$ ipython --no-banner

In [1]: import numpy as np

In [2]: import numpy.linalg as la

In [3]: np.set_printoptions(suppress=True, linewidth=100)

In [4]: data = np.load("dump.npy")

In [5]: print(data)
[[ 1.6 -0.9  0.4 -0.2  0.8  0.5  0.3  1.3]
 [-0.1  0.6  0.4 -1.2  0.9  0.  -1.2  1.7]
 [-2.  -0.7 -1.  -0.8  0.2 -1.  -0.2  0.4]
 [-0.2 -1.4  1.5 -0.1 -0.9  0.  -0.2  0.2]
 [ 0.2 -0.1 -1.4  1.1  1.7  1.3  0.2 -1.1]
 [-1.3  0.6 -1.2  0.2  0.3  0.4 -0.3 -0.7]
 [-2.2  0.1  0.5  0.6 -0.6 -0.8  0.9 -1.1]
 [-0.4  1.8 -0.3 -0.4 -1.7 -0.8  0.  -0.1]
 [-1.1 -2.1  0.7 -0.9 -1.4 -0.3 -0.4  0.6]]

In [6]: other = data / np.sqrt((data ** 2).mean(axis=1, keepdims=True))

In [7]: print(la.matrix_rank(other) == la.matrix_rank(data))
True

In [8]: print(np.round(la.norm(other, axis=1), 3))
[2.828 2.828 2.828 2.828 2.828 2.828 2.828 2.828 2.828]

In [9]: print(other[1].round(3))
[-0.106  0.636  0.424 -1.273  0.955  0.    -1.273  1.803]

In [10]: print(la.matrix_rank(data - data.mean(axis=1, keepdims=True)))
7

In [11]: x = np.array([-5, -1, 2, -1, 1, 4, 5, 1])

In [12]: y = data @ x

In [13]: print(y.round(3))
[-0.5 -1.5  5.1  3.8  2.   3.  10.9 -5.   5.9]

In [14]: print(np.round(la.solve(data.T @ data, data.T @ y), 3))
[-5. -1.  2. -1.  1.  4.  5.  1.]

In [15]: la.solve(data, y)
LinAlgError: Last 2 dimensions of the array must be square


In [16]: rng = np.random.default_rng(5246)

In [17]: y = y + 0.1 * rng.normal(size=9)

In [18]: print(y.round(3))
[-0.467 -1.526  4.963  3.994  2.155  3.072 10.879 -4.936  5.75 ]

In [19]: beta, *_ = la.lstsq(data, y)

In [20]: print(beta.round())
[-5. -1.  2.  1.  1.  4.  4.  2.]

In [21]: print(np.round(data.T @ (y - data @ beta), 3) + 0)
[0. 0. 0. 0. 0. 0. 0. 0.]

In [22]: print(round(la.norm(y - data @ beta), 3))
0.054

In [23]: W0 = np.load("layer12.npy")

In [24]: print(W0)
[[  0   0   0   0   0   0   0   0]
 [  6   3  12   6  12   3   0   6]
 [ -6  -3 -12  -6 -12  -3   0  -6]
 [  2   1   4   2   4   1   0   2]]

In [25]: print(la.cond(W0) > 100)
True

In [26]: print([round(float(x), 3) for x in la.svd(W0, compute_uv=False)[:3]])
[29.563, 0.0, 0.0]

In [27]: print(np.round(la.norm(W0, 2) / la.norm(W0), 3))
1.0

In [28]: print(la.matrix_rank(W0, rtol=0.1))
1

In [29]: print(W0.sum(axis=0))
[2 1 4 2 4 1 0 2]

In [30]: W0[:, 8]
IndexError: index 8 is out of bounds for axis 1 with size 8


In [31]: print(np.diff(W0, axis=0))
[[  6   3  12   6  12   3   0   6]
 [-12  -6 -24 -12 -24  -6   0 -12]
 [  8   4  16   8  16   4   0   8]]

In [32]: print(W0.shape)
(4, 8)

In [33]: print(np.unravel_index(np.abs(W0).argmax(), W0.shape))
(np.int64(1), np.int64(2))

In [34]: left, sigma, vt = la.svd(W0)

In [35]: evecs = vt[:(sigma > 1e-8).sum()]

In [36]: x = W0[1] + 3 * W0[2] + rng.integers(2) * np.eye(8)[1]

In [37]: print(x)
[-12.  -5. -24. -12. -24.  -6.   0. -12.]

In [38]: print(np.allclose(evecs.T @ evecs @ x, x))
False

In [39]: print(np.round(la.norm(x - evecs.T @ evecs @ x), 3))
0.989

In [40]: print(la.matrix_rank(np.vstack([W0, x])))
2

In [41]: print(np.round(evecs.T @ evecs, 3))
[[0.087 0.043 0.174 0.087 0.174 0.043 0.    0.087]
 [0.043 0.022 0.087 0.043 0.087 0.022 0.    0.043]
 [0.174 0.087 0.348 0.174 0.348 0.087 0.    0.174]
 [0.087 0.043 0.174 0.087 0.174 0.043 0.    0.087]
 [0.174 0.087 0.348 0.174 0.348 0.087 0.    0.174]
 [0.043 0.022 0.087 0.043 0.087 0.022 0.    0.043]
 [0.    0.    0.    0.    0.    0.    0.    0.   ]
 [0.087 0.043 0.174 0.087 0.174 0.043 0.    0.087]]

In [42]: x = np.array([-2, -2, 2, 3, 0, 2, -3, 0])

In [43]: print((W0 @ x).argmax())
1

In [44]: print(la.norm(W0 @ x) <= la.norm(W0, 2) * la.norm(x) + 1e-9)
True

In [45]: print(W0 @ (2 * x))
[  0  60 -60  20]

In [46]: print(W0 @ np.ones(8))
[  0.  48. -48.  16.]

In [47]: print(W0 * x)
[[  0   0   0   0   0   0   0   0]
 [-12  -6  24  18   0   6   0   0]
 [ 12   6 -24 -18   0  -6   0   0]
 [ -4  -2   8   6   0   2   0   0]]

In [48]: print(np.einsum("ij,j->i", W0, x))
[  0  30 -30  10]

In [49]: print((W0 * x).sum(axis=1))
[  0  30 -30  10]

In [50]: J = np.loadtxt("sample0.csv", delimiter=",")

In [51]: print(J)
[[ -7.37   11.183  11.006]
 [ -6.681  10.269   9.906]
 [ -3.557   5.774   4.725]
 [ -3.203   5.207   4.107]
 [ -1.174   1.417   0.346]
 [ -1.098   1.239   0.195]
 [ -0.983   0.958  -0.033]
 [ -0.817   0.517  -0.364]
 [ -0.661   0.062  -0.648]
 [ -0.616  -0.076  -0.714]
 [ -0.005  -0.005  -0.005]
 [  0.242   0.228   0.206]
 [  0.438   0.394   0.331]
 [  0.573   0.501   0.403]
 [  0.624   0.54    0.427]
 [  2.028   1.389   0.752]
 [  2.345   1.541   0.767]
 [  2.665   1.684   0.769]
 [  3.288   1.937   0.738]
 [  3.507   2.019   0.719]
 [  4.193   2.257   0.633]
 [  8.361   3.266  -0.419]
 [ 10.911   3.649  -1.335]
 [ 15.562   4.072  -3.315]
 [ 16.873   4.143  -3.926]
 [ 16.939   4.146  -3.957]
 [ 27.451   4.19   -9.417]
 [ 30.421   4.077 -11.092]]

In [52]: idx = J[:, 1] > np.median(J[:, 1])

In [53]: f = J[idx].mean(axis=0) - J[~idx].mean(axis=0)

In [54]: print(np.argsort(-np.abs(f).round(6), kind="stable"))
[0 1 2]

In [55]: print(idx.astype(int))
[1 1 1 1 0 0 0 0 0 0 0 0 0 0 0 0 0 0 1 1 1 1 1 1 1 1 1 1]

In [56]: W = np.array([[-2, -1], [1, 0], [2, 1]])

In [57]: beta = np.array([-5, -1])

In [58]: act = np.maximum(J @ W + beta, 0)

In [59]: print(np.round((act > 0).mean(axis=0), 3))
[0.143 0.214]

In [60]: print(la.matrix_rank(act))
2

In [61]: basis = np.array([[1, 0, 2], [3, 3, 2]])

In [62]: print((act @ basis).round(6).argmax(axis=1))
[2 2 2 2 0 0 0 0 0 0 0 0 0 0 0 0 0 0 0 0 0 0 0 0 0 0 0 0]

In [63]: feats = np.diag(np.array([3, 3, 2, 0]))

In [64]: print(feats)
[[3 0 0 0]
 [0 3 0 0]
 [0 0 2 0]
 [0 0 0 0]]

In [65]: # 4 blocks once reordered

In [66]: rank = la.matrix_rank(feats)

In [67]: print(rank)
3

In [68]: null = la.svd(feats)[2][rank:].T

In [69]: print([int(la.matrix_rank(np.delete(feats, i, axis=0))) for i in range(4)])
[2, 2, 2, 3]

In [70]: print(feats @ null)
[[0.]
 [0.]
 [0.]
 [0.]]

In [71]: print([int(la.matrix_rank(feats[:i])) for i in range(1, len(feats) + 1)])
[1, 2, 3, 3]

In [72]: print(np.allclose(feats @ null, 0))
True

In [73]: print([int(la.matrix_rank(feats[:, :j + 1])) for j in range(4)])
[1, 2, 3, 3]

In [74]: vals, evecs = la.eigh(feats)

In [75]: x = np.array([0, 2, 0, 3])

In [76]: print(evecs * np.abs(vals) @ evecs.T)
[[3. 0. 0. 0.]
 [0. 3. 0. 0.]
 [0. 0. 2. 0.]
 [0. 0. 0. 0.]]

In [77]: print(x @ feats @ x)
12

In [78]: print(np.round(la.eigvalsh(feats[1:, 1:]), 3))
[0. 2. 3.]

In [79]: def softmax(z):
    ...:     e = np.exp(z - z.max(axis=-1, keepdims=True))
    ...:     return e / e.sum(axis=-1, keepdims=True)
    ...: 

In [80]: print(np.round(softmax(10 * W0[3]), 3) + 0)
[0.  0.  0.5 0.  0.5 0.  0.  0. ]

In [81]: print(np.round(softmax(W0[3] + 3), 3))
[0.054 0.02  0.396 0.054 0.396 0.02  0.007 0.054]

In [82]: scores = W0 @ W0.T / np.sqrt(8)

In [83]: print(np.round(softmax(scores + np.triu(np.full(scores.shape, -np.inf), 1)), 3) + 0)
[[1. 0. 0. 0.]
 [0. 1. 0. 0.]
 [0. 0. 1. 0.]
 [0. 1. 0. 0.]]
